% python3 -q
>>> import numpy as np
>>> from numpy import linalg as LA
>>> np.set_printoptions(precision=2, suppress=True, linewidth=120, sign=" ")
>>> def rd(a):
...     return np.round(a, 2) + 0
... 
>>> W0 = np.load("m.npy")
>>> W0
array([[ 2,  1,  1,  2,  1,  2,  2,  1,  0],
       [ 0,  0,  2,  2,  1,  1,  1,  0,  2],
       [ 0,  0,  2,  1,  1,  0,  1,  2,  0],
       [ 0,  0,  0,  0,  2,  0,  0,  1,  0],
       [ 0,  0,  0,  0,  1,  1,  1,  2,  2],
       [ 0,  0,  0,  0,  0,  0,  0,  2,  1],
       [ 0,  0,  0,  0,  0,  0,  1,  2,  2],
       [ 0,  0,  0,  0,  0,  0,  0,  0,  1],
       [ 0,  0,  0,  0,  0,  0,  0,  0,  0]])
>>> blk = np.stack([W0, 5 * W0, W0[::-1]])
>>> np.einsum("bij,cij->bc", blk, blk)
array([[   77,   385,    29],
       [  385,  1925,   145],
       [   29,   145,    77]])
>>> (blk @ W0.T).shape
(3, 9, 9)
>>> LA.matrix_rank(blk)
array([ 8,  8,  8])
>>> blk.sum(axis=0)
array([[ 12,   6,   6,  12,   6,  12,  12,   6,   0],
       [  0,   0,  12,  12,   6,   6,   6,   0,  13],
       [  0,   0,  12,   6,   6,   0,   7,  14,   2],
       [  0,   0,   0,   0,  12,   0,   0,   8,   1],
       [  0,   0,   0,   0,   7,   7,   7,  14,  14],
       [  0,   0,   0,   0,   2,   0,   0,  13,   6],
       [  0,   0,   2,   1,   1,   0,   7,  14,  12],
       [  0,   0,   2,   2,   1,   1,   1,   0,   8],
       [  2,   1,   1,   2,   1,   2,   2,   1,   0]])
>>> LA.matrix_rank(blk.reshape(3, -1))
np.int64(2)
>>> np.prod(np.diag(W0)), rd(LA.det(W0))
(np.int64(0), np.float64(0.0))
>>> vec = np.array([1, 3, -3, 2, -2, -2, 3, 3, -1])
>>> a = np.maximum(W0 @ vec, 0)
>>> np.maximum(W0 @ vec, 0) - np.maximum(-W0 @ vec, 0)
array([ 9, -5,  3, -1,  3,  5,  7, -1,  0])
>>> np.flatnonzero(a > 1e-9)
array([ 0,  2,  4,  5,  6])
>>> W0.T @ a
array([ 18,   9,  15,  21,  15,  21,  31,  45,  25])
>>> rk = LA.matrix_rank(W0)
>>> rk
np.int64(8)
>>> ns = LA.svd(W0)[2][rk:].T
>>> LA.matrix_rank(W0.T @ W0), LA.matrix_rank(W0 @ W0.T)
(np.int64(8), np.int64(8))
>>> ns.shape
(9, 1)
>>> rd(ns[:, 0] / ns[np.abs(ns[:, 0]).round(6).argmax(), 0])
array([-0.5,  1. ,  0. ,  0. ,  0. ,  0. ,  0. ,  0. ,  0. ])
>>> [int(LA.matrix_rank(W0[:i])) for i in range(1, len(W0) + 1)]
[1, 2, 3, 4, 5, 6, 7, 8, 8]
>>> [int(LA.matrix_rank(W0[:, :j + 1])) for j in range(9)]
[1, 1, 2, 3, 4, 5, 6, 7, 8]
>>> rd(ns @ ns.T)
array([[ 0.2, -0.4,  0. ,  0. ,  0. ,  0. ,  0. ,  0. ,  0. ],
       [-0.4,  0.8,  0. ,  0. ,  0. ,  0. ,  0. ,  0. ,  0. ],
       [ 0. ,  0. ,  0. ,  0. ,  0. ,  0. ,  0. ,  0. ,  0. ],
       [ 0. ,  0. ,  0. ,  0. ,  0. ,  0. ,  0. ,  0. ,  0. ],
       [ 0. ,  0. ,  0. ,  0. ,  0. ,  0. ,  0. ,  0. ,  0. ],
       [ 0. ,  0. ,  0. ,  0. ,  0. ,  0. ,  0. ,  0. ,  0. ],
       [ 0. ,  0. ,  0. ,  0. ,  0. ,  0. ,  0. ,  0. ,  0. ],
       [ 0. ,  0. ,  0. ,  0. ,  0. ,  0. ,  0. ,  0. ,  0. ],
       [ 0. ,  0. ,  0. ,  0. ,  0. ,  0. ,  0. ,  0. ,  0. ]])
>>> mat = np.load("sample7.npy")
>>> mat
array([[ 3.05,  1.  , -1.  ,  3.  , -3.  , -3.  ,  1.  ],
       [ 2.  , -2.95,  0.  ,  3.  ,  0.  ,  1.  , -3.  ],
       [-3.  ,  1.  , -2.95, -2.  , -3.  ,  0.  , -3.  ],
       [-3.  , -1.  ,  3.  ,  0.05, -3.  , -1.  , -3.  ],
       [-3.  , -3.  ,  3.  , -2.  ,  3.05, -3.  , -1.  ],
       [ 0.  ,  3.  ,  0.  , -2.  , -2.  , -1.95,  0.  ],
       [ 3.  ,  1.  , -1.  ,  3.  , -3.  , -3.  ,  1.05]])
>>> rng = np.random.default_rng(6039)
>>> z = rng.permutation(7)
>>> z
array([ 3,  5,  1,  0,  2,  6,  4])
>>> Y = mat[z][:, z]
>>> np.allclose(Y, mat)
False
>>> Y
array([[ 0.05, -1.  , -1.  , -3.  ,  3.  , -3.  , -3.  ],
       [-2.  , -1.95,  3.  ,  0.  ,  0.  ,  0.  , -2.  ],
       [ 3.  ,  1.  , -2.95,  2.  ,  0.  , -3.  ,  0.  ],
       [ 3.  , -3.  ,  1.  ,  3.05, -1.  ,  1.  , -3.  ],
       [-2.  ,  0.  ,  1.  , -3.  , -2.95, -3.  , -3.  ],
       [ 3.  , -3.  ,  1.  ,  3.  , -1.  ,  1.05, -3.  ],
       [-2.  , -3.  , -3.  , -3.  ,  3.  , -1.  ,  3.05]])
>>> J = np.load("run3.npy")
>>> J
array([[-5, -5, -5,  2],
       [-5, -5, -5, -5],
       [-5, -5, -5, -5],
       [ 2, -5, -5, -5]])
>>> # rank 3
>>> th = np.radians(180)
>>> R = np.eye(9)
>>> R[3, 3] = R[6, 6] = np.cos(th)
>>> R[3, 6], R[6, 3] = -np.sin(th), np.sin(th)
>>> rd(R)
array([[ 1.,  0.,  0.,  0.,  0.,  0.,  0.,  0.,  0.],
       [ 0.,  1.,  0.,  0.,  0.,  0.,  0.,  0.,  0.],
       [ 0.,  0.,  1.,  0.,  0.,  0.,  0.,  0.,  0.],
       [ 0.,  0.,  0., -1.,  0.,  0.,  0.,  0.,  0.],
       [ 0.,  0.,  0.,  0.,  1.,  0.,  0.,  0.,  0.],
       [ 0.,  0.,  0.,  0.,  0.,  1.,  0.,  0.,  0.],
       [ 0.,  0.,  0.,  0.,  0.,  0., -1.,  0.,  0.],
       [ 0.,  0.,  0.,  0.,  0.,  0.,  0.,  1.,  0.],
       [ 0.,  0.,  0.,  0.,  0.,  0.,  0.,  0.,  1.]])
>>> Y = W0 @ R.T
>>> np.allclose(W0 @ W0.T, Y @ Y.T)
True
>>> rd(LA.det(R)), np.trace(R)
(np.float64(1.0), np.float64(5.0))
>>> np.abs(Y - W0).max(axis=0)
array([ 0.,  0.,  0.,  4.,  0.,  0.,  4.,  0.,  0.])
>>> rk = LA.matrix_rank(J)
>>> rk
np.int64(3)
>>> ns = LA.svd(J)[2][rk:].T
>>> rd(ns @ ns.T)
array([[ 0. ,  0. ,  0. ,  0. ],
       [ 0. ,  0.5, -0.5,  0. ],
       [ 0. , -0.5,  0.5,  0. ],
       [ 0. ,  0. ,  0. ,  0. ]])
>>> rd(ns[:, 0] / ns[np.abs(ns[:, 0]).round(6).argmax(), 0])
array([ 0.,  1., -1.,  0.])
>>> F = np.load("test1.npy")
>>> F
array([[-0.5, -1.6,  0.1, -1.1,  1. , -2. ,  1.5,  0.6,  0.6],
       [-0.4,  1.7,  1.9, -1.1, -0.1, -1.4,  0.1,  0.6,  0.4],
       [ 2.3,  0.9,  0.5,  0.6, -0.4, -1.6,  0.3, -0.4,  1.1]])
>>> blk = np.stack([F, 2 * F, F[::-1]])
>>> blk.shape
(3, 3, 9)
>>> rd(np.einsum("bij,cij->bc", blk, blk))
array([[  33.26,   66.52,   11.31],
       [  66.52,  133.04,   22.62],
       [  11.31,   22.62,   33.26]])
>>> left, sig, Vt = LA.svd(F, full_matrices=False)
>>> rd(np.cumsum(sig ** 2) / np.sum(sig ** 2))
array([ 0.46,  0.8 ,  1.  ])
>>> rd(left.T @ left)
array([[ 1.,  0.,  0.],
       [ 0.,  1.,  0.],
       [ 0.,  0.,  1.]])
>>> K = np.load("block18.npy")
>>> rd(K)
array([[-1.23,  0.64, -1.08, -0.96],
       [ 0.98, -1.11, -1.1 , -0.76],
       [ 0.12,  0.35, -1.27,  1.5 ],
       [-1.23, -1.49,  0.07,  0.51]])
>>> Y = np.array([[2, 1, 2], [0, -1, -2], [-2, -2, 1], [1, 2, 3]])
>>> LA.matrix_rank(np.vstack([K, Y.T]))
np.int64(4)
>>> rd(K @ Y)
array([[-1.26, -1.63, -7.69],
       [ 3.42,  2.79,  0.82],
       [ 4.29,  5.31,  2.77],
       [-2.08,  1.15,  2.12]])
>>> rd(np.einsum("ik,kj->ij", K, Y))
array([[-1.26, -1.63, -7.69],
       [ 3.42,  2.79,  0.82],
       [ 4.29,  5.31,  2.77],
       [-2.08,  1.15,  2.12]])
>>> rd(Y.T @ K.T)
array([[-1.26,  3.42,  4.29, -2.08],
       [-1.63,  2.79,  5.31,  1.15],
       [-7.69,  0.82,  2.77,  2.12]])
>>> rd(np.einsum("ij->j", K))
array([-1.35, -1.62, -3.39,  0.29])
>>> LA.matrix_rank(K @ Y)
np.int64(3)
>>> z = rng.permutation(4)
>>> z
array([ 0,  1,  3,  2])
>>> Y = K[z][:, z]
>>> rd(np.trace(Y))
np.float64(-3.11)
>>> rd(np.sort(np.abs(LA.eigvals(Y))))
array([ 2.,  2.,  2.,  2.])
>>> rd(Y)
array([[-1.23,  0.64, -0.96, -1.08],
       [ 0.98, -1.11, -0.76, -1.1 ],
       [-1.23, -1.49,  0.51,  0.07],
       [ 0.12,  0.35,  1.5 , -1.27]])
>>> rd(np.diag(Y))
array([-1.23, -1.11,  0.51, -1.27])
>>> z = rng.permutation(9)
>>> z
array([ 4,  0,  7,  3,  2,  6,  5,  1,  8])
>>> Y = W0[z][:, z]
>>> np.diag(Y)
array([ 1,  2,  0,  0,  2,  1,  0,  0,  0])
>>> Y
array([[ 1,  0,  2,  0,  0,  1,  1,  0,  2],
       [ 1,  2,  1,  2,  1,  2,  2,  1,  0],
       [ 0,  0,  0,  0,  0,  0,  0,  0,  1],
       [ 2,  0,  1,  0,  0,  0,  0,  0,  0],
       [ 1,  0,  2,  1,  2,  1,  0,  0,  0],
       [ 0,  0,  2,  0,  0,  1,  0,  0,  2],
       [ 0,  0,  2,  0,  0,  0,  0,  0,  1],
       [ 1,  0,  0,  2,  2,  1,  1,  0,  2],
       [ 0,  0,  0,  0,  0,  0,  0,  0,  0]])
>>> LA.cond(Y) > 100
np.True_
>>> arr = np.loadtxt("mat.csv", delimiter=",")
>>> arr
array([[ 2.,  0.,  0.,  0.,  0.,  0.,  0.,  0.,  0.,  0.],
       [ 0.,  3.,  0.,  0.,  0.,  0.,  0.,  0.,  0.,  0.],
       [ 0.,  0.,  0.,  0.,  0.,  0.,  0.,  0.,  0.,  0.],
       [ 0.,  0.,  0.,  0.,  0.,  0.,  0.,  0.,  0.,  0.],
       [ 0.,  0.,  0.,  0., -2.,  0.,  0.,  0.,  0.,  0.],
       [ 0.,  0.,  0.,  0.,  0.,  1.,  0.,  0.,  0.,  0.],
       [ 0.,  0.,  0.,  0.,  0.,  0.,  0.,  0.,  0.,  0.],
       [ 0.,  0.,  0.,  0.,  0.,  0.,  0.,  3.,  0.,  0.],
       [ 0.,  0.,  0.,  0.,  0.,  0.,  0.,  0., -1.,  0.],
       [ 0.,  0.,  0.,  0.,  0.,  0.,  0.,  0.,  0., -3.]])
>>> rd(LA.pinv(arr))
array([[ 0.5 ,  0.  ,  0.  ,  0.  ,  0.  ,  0.  ,  0.  ,  0.  ,  0.  ,  0.  ],
       [ 0.  ,  0.33,  0.  ,  0.  ,  0.  ,  0.  ,  0.  ,  0.  ,  0.  ,  0.  ],
       [ 0.  ,  0.  ,  0.  ,  0.  ,  0.  ,  0.  ,  0.  ,  0.  ,  0.  ,  0.  ],
       [ 0.  ,  0.  ,  0.  ,  0.  ,  0.  ,  0.  ,  0.  ,  0.  ,  0.  ,  0.  ],
       [ 0.  ,  0.  ,  0.  ,  0.  , -0.5 ,  0.  ,  0.  ,  0.  ,  0.  ,  0.  ],
       [ 0.  ,  0.  ,  0.  ,  0.  ,  0.  ,  1.  ,  0.  ,  0.  ,  0.  ,  0.  ],
       [ 0.  ,  0.  ,  0.  ,  0.  ,  0.  ,  0.  ,  0.  ,  0.  ,  0.  ,  0.  ],
       [ 0.  ,  0.  ,  0.  ,  0.  ,  0.  ,  0.  ,  0.  ,  0.33,  0.  ,  0.  ],
       [ 0.  ,  0.  ,  0.  ,  0.  ,  0.  ,  0.  ,  0.  ,  0.  , -1.  ,  0.  ],
       [ 0.  ,  0.  ,  0.  ,  0.  ,  0.  ,  0.  ,  0.  ,  0.  ,  0.  , -0.33]])
>>> arr[:, 2] @ arr[:, 9]
np.float64(0.0)
>>> rd(LA.svd(arr, compute_uv=False))
array([ 3.,  3.,  3.,  2.,  2.,  1.,  1.,  0.,  0.,  0.])
>>> data = np.loadtxt("data.csv", delimiter=",")
>>> data
array([[ 4.,  0.,  0.,  0.,  0.,  5.,  2.,  0.,  0.],
       [ 0.,  0.,  0.,  0.,  0.,  0.,  1.,  0.,  0.],
       [ 0.,  0.,  0.,  6.,  1.,  0.,  9.,  0.,  7.],
       [ 0.,  0.,  0.,  6.,  8.,  0.,  2.,  0.,  0.],
       [ 0.,  0.,  0.,  2.,  3.,  8.,  0.,  0.,  0.],
       [ 0.,  0.,  0.,  0.,  0.,  0.,  0.,  0.,  0.],
       [ 0.,  1.,  0.,  0.,  0.,  0.,  0.,  5.,  0.],
       [ 0.,  0.,  0.,  0.,  0.,  0.,  0.,  0.,  7.],
       [ 0.,  0.,  0.,  0.,  0.,  0.,  8.,  5.,  8.]])
>>> rd(LA.norm(F, 1)), rd(LA.norm(F, np.inf))
(np.float64(5.0), np.float64(9.0))
>>> rd(LA.norm(F) ** 2 / LA.norm(F, 2) ** 2)
np.float64(2.18)
>>> rd(LA.norm(F, 2))
np.float64(3.91)
>>> F[0] @ F[1]
np.float64(2.33)
>>> rd(LA.norm(F[0], 1)), rd(LA.norm(F[0], np.inf))
(np.float64(9.0), np.float64(2.0))
>>> rd(LA.norm(F, "nuc"))
np.float64(9.86)
>>> rd(LA.norm(F, axis=0))
array([ 2.39,  2.5 ,  1.97,  1.67,  1.08,  2.92,  1.53,  0.94,  1.32])
>>> z = rng.permutation(9)
>>> z
array([ 1,  5,  3,  4,  7,  6,  2,  0,  8])
>>> Y = data[z][:, z]
>>> Y
array([[ 0.,  0.,  0.,  0.,  0.,  1.,  0.,  0.,  0.],
       [ 0.,  0.,  0.,  0.,  0.,  0.,  0.,  0.,  0.],
       [ 0.,  0.,  6.,  8.,  0.,  2.,  0.,  0.,  0.],
       [ 0.,  8.,  2.,  3.,  0.,  0.,  0.,  0.,  0.],
       [ 0.,  0.,  0.,  0.,  0.,  0.,  0.,  0.,  7.],
       [ 1.,  0.,  0.,  0.,  5.,  0.,  0.,  0.,  0.],
       [ 0.,  0.,  6.,  1.,  0.,  9.,  0.,  0.,  7.],
       [ 0.,  5.,  0.,  0.,  0.,  2.,  0.,  4.,  0.],
       [ 0.,  0.,  0.,  0.,  5.,  8.,  0.,  0.,  8.]])
>>> np.trace(Y)
np.float64(21.0)
>>> E = np.load("dump.npy")
>>> E
array([[ 0,  1,  1],
       [ 2,  1,  1],
       [ 2,  2,  2],
       [ 1,  1,  2],
       [ 2,  0,  0],
       [ 0,  1,  1],
       [ 2,  0,  2],
       [ 1,  0,  2],
       [ 4,  3,  3]])
>>> # rows 0 and 5 are equal
>>> Y = np.c_[E[:, :2] @ np.array([[3, -1], [-1, 3]]), np.array([5, 5, 4, 5, 1, 1, 3, 0, 3])]
>>> Y
array([[-1,  3,  5],
       [ 5,  1,  5],
       [ 4,  4,  4],
       [ 2,  2,  5],
       [ 6, -2,  1],
       [-1,  3,  1],
       [ 6, -2,  3],
       [ 3, -1,  0],
       [ 9,  5,  3]])
>>> rd(LA.norm(LA.qr(E)[0].T @ Y, axis=0) ** 2 / ((Y ** 2).sum(axis=0) + 1e-12))
array([ 1.  ,  1.  ,  0.66])
>>> LA.matrix_rank(np.c_[E, Y])
np.int64(4)
>>> rd(LA.lstsq(E, Y[:, 0])[0])
array([ 3., -1.,  0.])
>>> rd(LA.norm(Y - E @ LA.lstsq(E, Y)[0], axis=0))
array([ 0.  ,  0.  ,  6.14])
>>> LA.matrix_rank(Y)
np.int64(3)
>>> hat = E @ LA.solve(E.T @ E, E.T)
>>> np.allclose(hat @ hat, hat)
True
>>> rd(hat @ E[:, 0])
array([ 0.,  2.,  2.,  1.,  2.,  0.,  2.,  1.,  4.])
>>> def softmax(z):
...     e = np.exp(z - z.max(axis=-1, keepdims=True))
...     return e / e.sum(axis=-1, keepdims=True)
... 
>>> rd(softmax(E[7] + 5))
array([ 0.24,  0.09,  0.67])
>>> scores = E @ E.T / np.sqrt(3)
>>> rd(softmax(scores))
array([[ 0.05,  0.05,  0.16,  0.09,  0.02,  0.05,  0.05,  0.05,  0.5 ],
       [ 0.  ,  0.01,  0.03,  0.01,  0.  ,  0.  ,  0.01,  0.  ,  0.94],
       [ 0.  ,  0.  ,  0.01,  0.  ,  0.  ,  0.  ,  0.  ,  0.  ,  0.99],
       [ 0.  ,  0.01,  0.05,  0.02,  0.  ,  0.  ,  0.02,  0.01,  0.89],
       [ 0.01,  0.07,  0.07,  0.02,  0.07,  0.01,  0.07,  0.02,  0.68],
       [ 0.05,  0.05,  0.16,  0.09,  0.02,  0.05,  0.05,  0.05,  0.5 ],
       [ 0.  ,  0.01,  0.03,  0.01,  0.  ,  0.  ,  0.03,  0.01,  0.91],
       [ 0.01,  0.02,  0.07,  0.04,  0.01,  0.01,  0.07,  0.04,  0.73],
       [ 0.  ,  0.  ,  0.  ,  0.  ,  0.  ,  0.  ,  0.  ,  0.  ,  1.  ]])
>>> rd(softmax(scores + np.triu(np.full(scores.shape, -np.inf), 1)))
array([[ 1.  ,  0.  ,  0.  ,  0.  ,  0.  ,  0.  ,  0.  ,  0.  ,  0.  ],
       [ 0.09,  0.91,  0.  ,  0.  ,  0.  ,  0.  ,  0.  ,  0.  ,  0.  ],
       [ 0.01,  0.09,  0.9 ,  0.  ,  0.  ,  0.  ,  0.  ,  0.  ,  0.  ],
       [ 0.04,  0.11,  0.65,  0.2 ,  0.  ,  0.  ,  0.  ,  0.  ,  0.  ],
       [ 0.03,  0.29,  0.29,  0.09,  0.29,  0.  ,  0.  ,  0.  ,  0.  ],
       [ 0.12,  0.12,  0.38,  0.22,  0.04,  0.12,  0.  ,  0.  ,  0.  ],
       [ 0.01,  0.11,  0.36,  0.11,  0.04,  0.01,  0.36,  0.  ,  0.  ],
       [ 0.03,  0.08,  0.27,  0.15,  0.03,  0.03,  0.27,  0.15,  0.  ],
       [ 0.  ,  0.  ,  0.  ,  0.  ,  0.  ,  0.  ,  0.  ,  0.  ,  1.  ]])
